$ python -q
>>> import numpy as np
>>> np.set_printoptions(precision=2, suppress=True, linewidth=140, floatmode="fixed")
>>> def tidy(a):
...     return np.round(a, 2) + 0
... 
>>> K = np.array([[-7.0, -1.87, -6.8, 2.05, 8.94],
...     [-13.97, -3.87, -13.78, 4.03, 18.13],
...     [-17.87, -9.07, -15.93, 2.11, 22.04],
...     [-9.04, -0.03, -6.15, 6.1, 15.04],
...     [-19.97, -15.99, -19.05, -3.92, 20.19]])
>>> x = np.array([6, -2, 0, -8, 4])
>>> target = K @ x
>>> coef, lr = np.zeros(5), 1 / np.linalg.norm(K, 2) ** 2
>>> for i in range(40):
...     coef -= lr * K.T @ (K @ coef - target)
...     if i % 10 == 0: print(i, round(np.linalg.norm(K @ coef - target), 2))
... 
0 57.45
10 36.05
20 22.87
30 14.88
>>> print(tidy(np.linalg.cond(K)))
868.93
>>> f = np.array([2, 1, 2, -3, 3])
>>> Y = K + np.outer(f, np.eye(5)[1])
>>> print(tidy(np.linalg.det(Y) / np.linalg.det(K)), tidy(1 + np.linalg.solve(K, f)[1]))
-10.7 -10.7
>>> M = np.loadtxt("layer6.csv", delimiter=",")
>>> print(M)
[[ 0.00  0.00  0.00  0.00  0.00  0.00  0.00  0.00 -3.00  0.00 -3.00  0.00  0.00  0.00  0.00]
 [ 0.00  0.00 -1.00 -2.00  1.00  0.00  0.00  3.00  0.00  0.00  0.00  0.00  0.00  0.00  0.00]
 [ 0.00  0.00  0.00 -3.00  0.00  0.00 -3.00  0.00  3.00  1.00 -3.00 -3.00  2.00  0.00  0.00]
 [ 0.00  0.00  0.00  0.00  1.00  0.00  0.00 -1.00  0.00  0.00  0.00  0.00  0.00  0.00  0.00]
 [ 0.00  0.00  0.00  0.00  0.00  0.00  0.00  0.00  1.00  2.00  3.00  0.00  0.00  3.00 -3.00]
 [ 0.00  3.00 -3.00  0.00  0.00  0.00  3.00  0.00  0.00 -3.00  0.00  0.00  0.00  1.00  0.00]
 [ 1.00  0.00 -1.00  0.00  0.00 -2.00 -3.00  0.00  0.00  0.00 -3.00  0.00  0.00  0.00  0.00]
 [ 0.00  0.00  0.00  0.00  0.00  0.00 -3.00 -2.00  0.00  0.00  0.00  3.00  0.00  0.00  0.00]
 [ 3.00  0.00  3.00 -1.00 -2.00  0.00  0.00  0.00  0.00  0.00 -1.00  0.00  0.00  0.00  0.00]
 [ 0.00  0.00  0.00  2.00  0.00  0.00  0.00  0.00  0.00  1.00  3.00  1.00  0.00  0.00  1.00]
 [ 0.00  0.00  0.00  0.00  0.00  0.00  0.00  0.00  0.00  0.00  0.00 -2.00 -2.00 -3.00  0.00]]
>>> def softmax(z):
...     e = np.exp(z - z.max(axis=-1, keepdims=True))
...     return e / e.sum(axis=-1, keepdims=True)
... 
>>> print(tidy(softmax(10 * M[3])))
[0.00 0.00 0.00 0.00 1.00 0.00 0.00 0.00 0.00 0.00 0.00 0.00 0.00 0.00 0.00]
>>> S = M @ M.T / np.sqrt(15)
>>> print(tidy(softmax(S + np.triu(np.full(S.shape, -np.inf), 1))))
[[1.00 0.00 0.00 0.00 0.00 0.00 0.00 0.00 0.00 0.00 0.00]
 [0.02 0.98 0.00 0.00 0.00 0.00 0.00 0.00 0.00 0.00 0.00]
 [0.00 0.00 1.00 0.00 0.00 0.00 0.00 0.00 0.00 0.00 0.00]
 [0.23 0.14 0.23 0.39 0.00 0.00 0.00 0.00 0.00 0.00 0.00]
 [0.00 0.00 0.00 0.00 1.00 0.00 0.00 0.00 0.00 0.00 0.00]
 [0.00 0.00 0.00 0.00 0.00 1.00 0.00 0.00 0.00 0.00 0.00]
 [0.02 0.00 0.17 0.00 0.00 0.00 0.81 0.00 0.00 0.00 0.00]
 [0.00 0.00 0.00 0.01 0.00 0.00 0.03 0.95 0.00 0.00 0.00]
 [0.00 0.00 0.01 0.00 0.00 0.00 0.00 0.00 0.98 0.00 0.00]
 [0.00 0.00 0.00 0.01 0.11 0.01 0.00 0.03 0.00 0.83 0.00]
 [0.01 0.01 0.02 0.01 0.00 0.01 0.01 0.00 0.01 0.01 0.91]]
>>> print(tidy(softmax(S)))
[[0.85 0.01 0.01 0.01 0.00 0.01 0.08 0.01 0.02 0.00 0.01]
 [0.02 0.79 0.08 0.01 0.02 0.04 0.02 0.00 0.01 0.01 0.02]
 [0.00 0.00 1.00 0.00 0.00 0.00 0.00 0.00 0.00 0.00 0.00]
 [0.09 0.05 0.09 0.15 0.09 0.09 0.09 0.15 0.05 0.09 0.09]
 [0.00 0.00 0.00 0.00 1.00 0.00 0.00 0.00 0.00 0.00 0.00]
 [0.00 0.00 0.00 0.00 0.00 1.00 0.00 0.00 0.00 0.00 0.00]
 [0.02 0.00 0.17 0.00 0.00 0.00 0.79 0.02 0.00 0.00 0.00]
 [0.00 0.00 0.00 0.01 0.00 0.00 0.03 0.94 0.00 0.01 0.00]
 [0.00 0.00 0.01 0.00 0.00 0.00 0.00 0.00 0.97 0.00 0.00]
 [0.00 0.00 0.00 0.01 0.10 0.01 0.00 0.03 0.00 0.83 0.01]
 [0.01 0.01 0.02 0.01 0.00 0.01 0.01 0.00 0.01 0.01 0.91]]
>>> print(softmax(S).round(6).argmax(axis=1))
[ 0  1  2  3  4  5  6  7  8  9 10]
